% ipython --no-banner

In [1]: import numpy as np

In [2]: from numpy import linalg as LA

In [3]: np.set_printoptions(precision=2, suppress=True, linewidth=200)

In [4]: data = np.array([[-0.1, -0.38, -1.16, -0.66],
   ...:     [-0.03, 0.03, -0.06, 0.45],
   ...:     [-0.13, -0.23, -0.98, 0.33]])

In [5]: print(data)
[[-0.1  -0.38 -1.16 -0.66]
 [-0.03  0.03 -0.06  0.45]
 [-0.13 -0.23 -0.98  0.33]]

In [6]: # rank 2

In [7]: print(LA.cond(data) > 100)
True

In [8]: print(round(float(LA.norm(data, 2) / LA.norm(data)), 2))
0.9

In [9]: print([round(float(x), 2) for x in LA.svd(data, compute_uv=False)[:3]])
[1.62, 0.81, 0.0]

In [10]: print(np.abs(np.diag(LA.qr(data)[1])) > 1e-9)
[ True  True False]

In [11]: print(np.round(np.trace(LA.pinv(data) @ data), 2))
2.0

In [12]: print(np.allclose(data[:-1].T @ LA.lstsq(data[:-1].T, data[-1])[0], data[-1]))
True

In [13]: left, sigma, Vt = LA.svd(data)

In [14]: print(sigma.round(2) + 0)
[1.62 0.81 0.  ]

In [15]: other = left[:, :2] @ np.diag(sigma[:2]) @ Vt[:2]

In [16]: print(round(float(LA.norm(data - other) / LA.norm(data)), 2))
0.0

In [17]: print(LA.matrix_rank(other))
2

In [18]: print(np.round(np.abs(data - other).max(), 2))
0.0

In [19]: left, sigma, Vt = LA.svd(data, full_matrices=False)

In [20]: print(np.round(left.T @ data @ Vt.T, 2) + 0)
[[1.62 0.   0.  ]
 [0.   0.81 0.  ]
 [0.   0.   0.  ]]

In [21]: print(round(np.sqrt((sigma ** 2).sum()), 2), np.round(LA.norm(data), 2))
1.81 1.81

In [22]: print(np.round(left.T @ left, 2) + 0)
[[1. 0. 0.]
 [0. 1. 0.]
 [0. 0. 1.]]

In [23]: print(sigma.round(2) + 0)
[1.62 0.81 0.  ]

In [24]: E = np.loadtxt("w.csv", delimiter=",")

In [25]: print(E)
[[85. 54. 36. 45.]
 [54. 40. 24. 30.]
 [36. 24. 20. 20.]
 [45. 30. 20. 29.]]

In [26]: r0 = np.array([1, 1])

In [27]: print(np.correlate(E[3], E[0], "full"))
[2025. 2970. 4410. 7470. 4674. 3266. 2465.]

In [28]: print(np.cross(E[3, :3], E[0, :3]))
[   0.   80. -120.]

In [29]: print(np.polyval(r0, E[3]))
[46. 31. 21. 30.]

In [30]: r0 = np.array([0, 9, 2, 2])

In [31]: other = E + np.outer(r0, np.eye(4)[3])

In [32]: print(other)
[[85. 54. 36. 45.]
 [54. 40. 24. 39.]
 [36. 24. 20. 22.]
 [45. 30. 20. 31.]]

In [33]: print(LA.matrix_rank(other - E))
1

In [34]: L = LA.cholesky(E)

In [35]: print(L @ L.T)
[[85. 54. 36. 45.]
 [54. 40. 24. 30.]
 [36. 24. 20. 20.]
 [45. 30. 20. 29.]]

In [36]: print(LA.eigvalsh(E).min() > 0)
True

In [37]: m1 = np.load("arr.npy")

In [38]: print(m1)
[[ 2.63  0.93  0.27]
 [-0.47  0.85  0.41]
 [-0.95  2.61 -0.73]
 [ 1.37 -2.73 -1.75]
 [-0.96  3.47 -2.46]
 [ 2.69  6.94  2.78]
 [ 2.96  1.3  -1.19]
 [-0.83  1.02 -2.99]
 [ 2.56  0.77  1.82]
 [-0.33 -4.4  -1.87]
 [ 0.71  5.07  0.31]
 [-1.79 -7.09 -0.81]
 [ 2.34  4.87  0.19]
 [-0.76  0.03 -0.3 ]
 [-0.22 -0.12 -0.66]
 [ 0.55  0.39  0.29]
 [ 0.79 -2.97  0.62]
 [ 0.67 -7.69  0.3 ]
 [ 1.53 -3.64 -2.07]
 [ 1.38  0.9   0.91]]

In [39]: labels = m1[:, 2] > np.median(m1[:, 2])

In [40]: r0 = m1[labels].mean(axis=0) - m1[~labels].mean(axis=0)

In [41]: print((((m1 - m1.mean(axis=0)) @ r0 > 0) == labels).mean())
0.8

In [42]: print(r0)
[1.38 1.96 2.27]

In [43]: print(np.argsort(-np.abs(r0).round(6), kind="stable"))
[2 1 0]

In [44]: other = np.c_[m1[:, :2] @ np.array([[-5, -5], [5, 4]]), np.array([4, 1, 1, 3, 3, 2, 4, 3, 1, 0, 5, 4, 2, 2, 0, 3, 0, 2, 0, 0])]

In [45]: print(other)
[[ -8.5   -9.43   4.  ]
 [  6.6    5.75   1.  ]
 [ 17.8   15.19   1.  ]
 [-20.5  -17.77   3.  ]
 [ 22.15  18.68   3.  ]
 [ 21.25  14.31   2.  ]
 [ -8.3   -9.6    4.  ]
 [  9.25   8.23   3.  ]
 [ -8.95  -9.72   1.  ]
 [-20.35 -15.95   0.  ]
 [ 21.8   16.73   5.  ]
 [-26.5  -19.41   4.  ]
 [ 12.65   7.78   2.  ]
 [  3.95   3.92   2.  ]
 [  0.5    0.62   0.  ]
 [ -0.8   -1.19   3.  ]
 [-18.8  -15.83   0.  ]
 [-41.8  -34.11   2.  ]
 [-25.85 -22.21   0.  ]
 [ -2.4   -3.3    0.  ]]

In [46]: print(LA.norm(LA.qr(m1)[0].T @ other, axis=0) ** 2 / ((other ** 2).sum(axis=0) + 1e-12))
[1.   1.   0.31]

In [47]: W2 = m1[[16, 12]].astype(float)

In [48]: for _ in range(3):
    ...:     labels = LA.norm(m1[:, None] - W2, axis=-1).argmin(axis=1)
    ...:     W2 = np.array([m1[labels == j].mean(axis=0) for j in range(2)])
    ...: 

In [49]: print(labels)
[1 1 1 0 1 1 1 0 1 0 1 0 1 0 0 1 0 0 0 1]

In [50]: print(W2[1] - W2[0])
[1.17 5.62 1.3 ]

In [51]: print(W2)
[[ 0.05 -3.07 -1.06]
 [ 1.22  2.55  0.24]]

In [52]: print(np.bincount(labels))
[ 9 11]

In [53]: dist = LA.norm(m1[:, None] - m1[None], axis=-1)

In [54]: print(np.flatnonzero(dist[0] < dist.mean() / 2))
[ 0  6  8 15 19]

In [55]: print(dist.shape)
(20, 20)

In [56]: print(dist.mean(axis=1).argmax())
5

In [57]: vec = np.array([6, 1, 8])

In [58]: h1 = np.maximum(m1 @ vec, 0)

In [59]: print(m1 * (h1 > 1e-9)[:, None])
[[ 2.63  0.93  0.27]
 [-0.47  0.85  0.41]
 [-0.    0.   -0.  ]
 [ 0.   -0.   -0.  ]
 [-0.    0.   -0.  ]
 [ 2.69  6.94  2.78]
 [ 2.96  1.3  -1.19]
 [-0.    0.   -0.  ]
 [ 2.56  0.77  1.82]
 [-0.   -0.   -0.  ]
 [ 0.71  5.07  0.31]
 [-0.   -0.   -0.  ]
 [ 2.34  4.87  0.19]
 [-0.    0.   -0.  ]
 [-0.   -0.   -0.  ]
 [ 0.55  0.39  0.29]
 [ 0.79 -2.97  0.62]
 [ 0.   -0.    0.  ]
 [ 0.   -0.   -0.  ]
 [ 1.38  0.9   0.91]]
